$ python3 -q
>>> import numpy as np
>>> import numpy.linalg as la
>>> np.set_printoptions(precision=3, suppress=True, linewidth=140, floatmode="fixed")
>>> def rnd(a):
...     return np.round(a, 3) + 0
... 
>>> rng = np.random.default_rng(280)
>>> J = rng.normal(size=(41, 7))
>>> J = 10 * J / la.norm(J, axis=1, keepdims=True)
>>> rnd(J)
array([[ 4.262,  7.235, -0.840, -0.787, -2.130, -1.440, -4.642],
       [ 4.224, -4.124,  0.342,  1.957, -0.472,  2.895, -7.253],
       [-2.628, -3.954, -2.800, -0.260, -0.603, -1.011,  8.256],
       [-5.376, -4.868,  3.731, -1.272, -1.954,  3.976,  3.499],
       [-1.658,  1.313, -1.609,  1.624,  7.731,  5.492, -0.620],
       [-1.354,  4.931, -1.202, -1.806,  1.950, -3.808,  7.130],
       [ 3.365,  3.481, -2.938, -2.953, -4.639,  5.314, -3.075],
       [ 4.247, -4.844, -1.951, -2.786, -2.907, -2.260,  5.777],
       [-1.660, -5.992, -0.530,  5.644,  3.778, -1.844, -3.396],
       [-2.180,  5.716, -2.329,  1.820,  0.330,  3.693, -6.331],
       [ 1.663,  6.727,  4.457,  3.173,  2.581,  2.606,  2.931],
       [ 1.696,  0.907,  3.834, -5.329,  2.209,  0.579, -6.927],
       [ 2.266, -1.671, -6.055, -6.965,  2.576, -0.078, -0.509],
       [ 4.159,  8.321,  0.013, -2.566, -0.370, -2.127,  1.486],
       [-5.482,  2.553,  0.731,  3.396, -4.407,  1.481,  5.453],
       [ 0.869, -6.775,  0.121,  0.189,  3.876, -6.185, -0.106],
       [ 0.769,  0.788,  5.448,  2.996,  4.150,  6.042,  2.529],
       [ 1.797,  6.015,  3.385,  3.830, -1.253,  5.544,  1.468],
       [-5.595, -1.762, -6.482, -1.329, -2.325,  0.181,  4.046],
       [ 4.915,  3.770, -2.028, -1.135,  1.968, -1.284, -7.121],
       [-4.046,  7.647,  3.723,  1.873, -1.112,  1.838, -1.779],
       [ 3.874, -2.172, -6.643, -4.689, -3.208,  1.851,  0.662],
       [-2.037, -5.681,  1.894,  1.462, -7.072,  2.783, -0.321],
       [-2.752, -6.778,  0.480,  3.721, -2.245,  1.590,  4.984],
       [-7.209,  2.497, -1.946,  1.189, -0.842, -4.500,  3.955],
       [ 0.527, -0.876,  1.077, -1.567, -8.496, -4.145,  2.444],
       [ 1.512, -2.555,  0.523,  1.355,  4.762,  7.843,  2.210],
       [-2.637,  0.220, -0.869,  2.955, -4.529,  3.595,  7.076],
       [-5.783,  2.480,  0.950,  3.138,  3.936,  0.327, -5.835],
       [-0.509,  3.253, -6.029, -1.998, -3.218,  5.589, -2.689],
       [-2.075, -4.486, -3.145,  5.067,  0.510, -5.238,  3.508],
       [-2.562,  3.887, -1.897,  0.945,  6.674, -4.423, -3.120],
       [ 1.053,  6.738, -6.249,  1.533,  0.763, -0.499, -3.357],
       [ 4.495, -0.304, -6.975, -1.110,  0.268, -5.015, -2.144],
       [-7.153, -1.849, -1.083,  0.817,  3.185, -2.914, -4.994],
       [-1.496,  3.827,  0.184,  0.196, -1.232, -8.583, -2.802],
       [-3.016,  4.462, -4.718, -3.670,  2.268,  1.010,  5.395],
       [-5.037,  3.971,  3.393, -0.944, -1.996,  5.786,  2.997],
       [ 5.565,  3.333,  3.027,  1.064, -6.301, -1.938, -2.040],
       [ 1.565, -3.207, -0.851,  4.171, -4.216, -7.141, -0.610],
       [ 3.588, -4.351,  3.412, -4.180,  4.344, -2.545,  3.707]])
>>> hat = J @ la.solve(J.T @ J, J.T)
>>> rnd(np.trace(hat))
np.float64(7.0)
>>> rnd(la.eigvalsh(hat))
array([0.000, 0.000, 0.000, 0.000, 0.000, 0.000, 0.000, 0.000, 0.000, 0.000, 0.000, 0.000, 0.000, 0.000, 0.000, 0.000, 0.000, 0.000, 0.000,
       0.000, 0.000, 0.000, 0.000, 0.000, 0.000, 0.000, 0.000, 0.000, 0.000, 0.000, 0.000, 0.000, 0.000, 0.000, 1.000, 1.000, 1.000, 1.000,
       1.000, 1.000, 1.000])
>>> x = np.array([1, 0, 1, 2, 1, 3, 0])
>>> y = J @ x
>>> rnd(la.solve(J.T @ J, J.T @ y))
array([1.000, 0.000, 1.000, 2.000, 1.000, 3.000, 0.000])
>>> rnd(la.lstsq(J, y)[0])
array([1.000, 0.000, 1.000, 2.000, 1.000, 3.000, 0.000])
>>> y = y + 0.3 * rng.normal(size=41)
>>> rnd(y)
array([ -4.811,  16.239,  -9.945,   5.552,  24.469, -15.958,   5.923, -13.459,   7.221,  10.472,  23.211,  -0.968, -15.406,  -8.252,
         1.568, -13.547,  34.765,  28.645, -16.326,  -1.058,   8.100,  -9.989,   4.180,   7.920, -21.066, -22.409,  32.969,   8.675,
         6.387,   3.030, -10.785,  -9.498,  -2.683, -20.193, -12.269, -27.801,  -9.549,  11.907,  -1.252, -16.555,  -4.614])
>>> b, *_ = la.lstsq(J, y)
>>> rnd(J.T @ (y - J @ b))
array([0.000, 0.000, 0.000, 0.000, 0.000, 0.000, 0.000])
>>> T = np.stack([J, 2 * J, J[::-1]])
>>> rnd(np.einsum("bij,cij->bc", T, T))
array([[ 4100.000,  8200.000,    59.407],
       [ 8200.000, 16400.000,   118.814],
       [   59.407,   118.814,  4100.000]])
>>> rnd(la.norm(T, axis=(1, 2)))
array([ 64.031, 128.062,  64.031])
>>> la.matrix_rank(T)
array([7, 7, 7])
>>> data = np.load("a.npy")
>>> data
array([[  1,  -4,  16, -64],
       [  1,  -3,   9, -27],
       [  1,  -2,   4,  -8],
       [  1,  -1,   1,  -1],
       [  1,   0,   0,   0],
       [  1,   1,   1,   1],
       [  1,   2,   4,   8],
       [  1,   3,   9,  27],
       [  1,   4,  16,  64],
       [  1,   5,  25, 125],
       [  1,   6,  36, 216],
       [  1,   7,  49, 343],
       [  1,   8,  64, 512]])
>>> # column 3 dominates
>>> x = np.array([3, 4, -3, 3])
>>> y = data @ x
>>> rnd(la.pinv(data) @ data)
array([[1.000, 0.000, 0.000, 0.000],
       [0.000, 1.000, 0.000, 0.000],
       [0.000, 0.000, 1.000, 0.000],
       [0.000, 0.000, 0.000, 1.000]])
>>> y = y + 0.1 * rng.normal(size=13)
>>> rnd(y)
array([-252.909, -116.982,  -40.947,   -6.979,    2.928,    6.959,   23.082,   69.002,  162.993,  323.114,  567.060,  913.067, 1379.003])
>>> b, *_ = la.lstsq(data, y)
>>> rnd(b)
array([ 2.985,  4.005, -2.994,  2.999])
>>> b.round()
array([ 3.000,  4.000, -3.000,  3.000])
>>> hat = data @ la.solve(data.T @ data, data.T)
>>> rnd(hat @ data[:, 2])
array([16.000,  9.000,  4.000,  1.000,  0.000,  1.000,  4.000,  9.000, 16.000, 25.000, 36.000, 49.000, 64.000])
>>> w1 = np.array([[-2, -2, -3, 2, -3, 0],
...     [1, 1, 3, 0, 0, -1],
...     [-1, 0, 0, 0, -3, 2],
...     [1, 3, 3, 3, -2, 1]])
>>> b = np.array([2, 2, 2, 3, 0, -3])
>>> H = np.maximum(data @ w1 + b, 0)
>>> (H > 0).astype(int)
array([[0, 0, 0, 0, 1, 0],
       [0, 0, 0, 0, 1, 0],
       [0, 0, 0, 0, 1, 0],
       [0, 0, 0, 1, 0, 0],
       [0, 0, 0, 1, 0, 0],
       [1, 1, 1, 1, 0, 0],
       [1, 1, 1, 1, 0, 1],
       [1, 1, 1, 1, 0, 1],
       [1, 1, 1, 1, 0, 1],
       [1, 1, 1, 1, 0, 1],
       [1, 1, 1, 1, 0, 1],
       [1, 1, 1, 1, 0, 1],
       [1, 1, 1, 1, 0, 1]])
>>> C = np.array([[-6, 8], [7, 1], [0, -2], [6, 6], [1, 3], [3, 2]])
>>> (H @ C).round(6).argmax(axis=1)
array([1, 1, 1, 0, 0, 0, 0, 0, 0, 0, 0, 0, 0])
>>> H @ C
array([[   77,   231],
       [   24,    72],
       [    1,     3],
       [   12,    12],
       [   30,    30],
       [   70,    50],
       [  353,   212],
       [ 1095,   668],
       [ 2509,  1566],
       [ 4811,  3056],
       [ 8217,  5288],
       [12943,  8412],
       [19205, 12578]])
>>> left, s, VT = la.svd(data)
>>> np.argmax(s[:-1] / (s[1:] + 1e-6)) + 1
np.int64(1)
>>> rnd(s)
array([678.346,  31.934,   7.022,   2.053])
>>> B = left[:, :1] @ np.diag(s[:1]) @ VT[:1]
>>> rnd(np.abs(data - B).max())
np.float64(24.157)
>>> cov = data.T @ data
>>> (data @ data.T).shape
(13, 13)
>>> np.trace(cov), (data ** 2).sum()
(np.int64(461227), np.int64(461227))
>>> rnd(la.svd(data, compute_uv=False) ** 2)
array([460153.700,   1019.772,     49.314,      4.215])
>>> arr = np.load("x.npy")
>>> arr
array([[ 0, -1,  3,  7,  7,  5],
       [ 1,  0, -2,  1,  4, -4],
       [-3,  2,  0,  0,  6,  3],
       [-7, -1,  0,  0, -5, -3],
       [-7, -4, -6,  5,  0, -5],
       [-5,  4, -3,  3,  5,  0]])
>>> # skew-symmetric
>>> B = arr + rng.integers(-2, 3, (6, 4)) @ rng.integers(-2, 3, (4, 6))
>>> B
array([[  2,  -5,   9,   9,   4,   7],
       [ -1,   8,  -8,   9,   0, -12],
       [ -3,  -2,   0,  -1,   4,   0],
       [-10,  -9,  -1,  -8,  -3,  -3],
       [ -7, -16,   2,  -1,   0,   1],
       [ -1,   6,  -3,   5,   4,  -2]])
>>> B - arr
array([[  2,  -4,   6,   2,  -3,   2],
       [ -2,   8,  -6,   8,  -4,  -8],
       [  0,  -4,   0,  -1,  -2,  -3],
       [ -3,  -8,  -1,  -8,   2,   0],
       [  0, -12,   8,  -6,   0,   6],
       [  4,   2,   0,   2,  -1,  -2]])
>>> la.matrix_rank(B - arr, tol=1e-8)
np.int64(4)
>>> W0 = np.load("sample11.npy")
>>> W0
array([[-3.000,  1.000,  0.000,  0.000,  0.000,  0.000,  0.000,  0.000,  0.000,  0.000],
       [ 0.000, -3.000,  1.000,  0.000,  0.000,  0.000,  0.000,  0.000,  0.000,  0.000],
       [ 0.000,  0.000, -3.000,  1.000,  0.000,  0.000,  0.000,  0.000,  0.000,  0.000],
       [ 0.000,  0.000,  0.000, -3.000,  1.000,  0.000,  0.000,  0.000,  0.000,  0.000],
       [ 0.000,  0.000,  0.000,  0.000, -3.000,  1.000,  0.000,  0.000,  0.000,  0.000],
       [ 0.000,  0.000,  0.000,  0.000,  0.000, -3.000,  1.000,  0.000,  0.000,  0.000],
       [ 0.000,  0.000,  0.000,  0.000,  0.000,  0.000, -3.000,  1.000,  0.000,  0.000],
       [ 0.000,  0.000,  0.000,  0.000,  0.000,  0.000,  0.000, -3.000,  1.000,  0.000],
       [ 0.000,  0.000,  0.000,  0.000,  0.000,  0.000,  0.000,  0.000, -3.000,  1.000],
       [ 0.000,  0.000,  0.000,  0.000,  0.000,  0.000,  0.000,  0.000,  0.000, -3.000]])
>>> # triangular
>>> B = np.array([[2, 0, 2],
...     [-3, 2, 2],
...     [-1, 2, 2],
...     [-2, -3, 3],
...     [-2, -2, 0],
...     [0, -2, 2],
...     [3, 0, -3],
...     [1, 0, 0],
...     [-1, 2, -1],
...     [2, -2, 3]])
>>> np.einsum("ij->j", W0)
array([-3.000, -2.000, -2.000, -2.000, -2.000, -2.000, -2.000, -2.000, -2.000, -2.000])
>>> W0 @ B
array([[-9.000,  2.000, -4.000],
       [ 8.000, -4.000, -4.000],
       [ 1.000, -9.000, -3.000],
       [ 4.000,  7.000, -9.000],
       [ 6.000,  4.000,  2.000],
       [ 3.000,  6.000, -9.000],
       [-8.000,  0.000,  9.000],
       [-4.000,  2.000, -1.000],
       [ 5.000, -8.000,  6.000],
       [-6.000,  6.000, -9.000]])
>>> la.matrix_rank(np.vstack([W0, B.T]))
np.int64(10)
>>> np.einsum("ij,ij->i", W0, W0)
array([10.000, 10.000, 10.000, 10.000, 10.000, 10.000, 10.000, 10.000, 10.000,  9.000])
>>> F = np.loadtxt("m.csv", delimiter=",")
>>> F
array([[ 6.000, -3.000,  4.000, -2.000, -5.000, -2.000,  1.000, -1.000,  0.000, -3.000,  2.000,  3.000,  1.000],
       [-3.000,  4.000, -1.000, -2.000,  5.000, -4.000, -1.000, -4.000,  6.000, -4.000, -1.000,  1.000,  3.000],
       [ 4.000, -1.000, -6.000,  5.000,  0.000,  2.000,  2.000,  1.000, -2.000,  1.000,  3.000,  0.000,  4.000],
       [-2.000, -2.000,  5.000, -2.000,  2.000,  1.000,  0.000, -3.000, -3.000,  2.000, -3.000, -3.000, -5.000],
       [-5.000,  5.000,  0.000,  2.000, -6.000,  3.000, -3.000,  1.000, -4.000,  2.000,  2.000, -1.000,  2.000],
       [-2.000, -4.000,  2.000,  1.000,  3.000,  6.000,  5.000,  1.000, -4.000, -1.000,  2.000,  0.000,  4.000],
       [ 1.000, -1.000,  2.000,  0.000, -3.000,  5.000,  2.000,  3.000, -1.000,  5.000,  5.000,  0.000,  6.000],
       [-1.000, -4.000,  1.000, -3.000,  1.000,  1.000,  3.000,  6.000,  5.000,  2.000,  3.000, -4.000,  1.000],
       [ 0.000,  6.000, -2.000, -3.000, -4.000, -4.000, -1.000,  5.000,  6.000,  5.000,  5.000, -4.000,  5.000],
       [-3.000, -4.000,  1.000,  2.000,  2.000, -1.000,  5.000,  2.000,  5.000,  0.000,  2.000, -4.000, -4.000],
       [ 2.000, -1.000,  3.000, -3.000,  2.000,  2.000,  5.000,  3.000,  5.000,  2.000,  4.000,  2.000,  2.000],
       [ 3.000,  1.000,  0.000, -3.000, -1.000,  0.000,  0.000, -4.000, -4.000, -4.000,  2.000, -4.000, -1.000],
       [ 1.000,  3.000,  4.000, -5.000,  2.000,  4.000,  6.000,  1.000,  5.000, -4.000,  2.000, -1.000, -6.000]])
>>> # symmetric
>>> rnd(la.eigvalsh(F).min())
np.float64(-19.742)
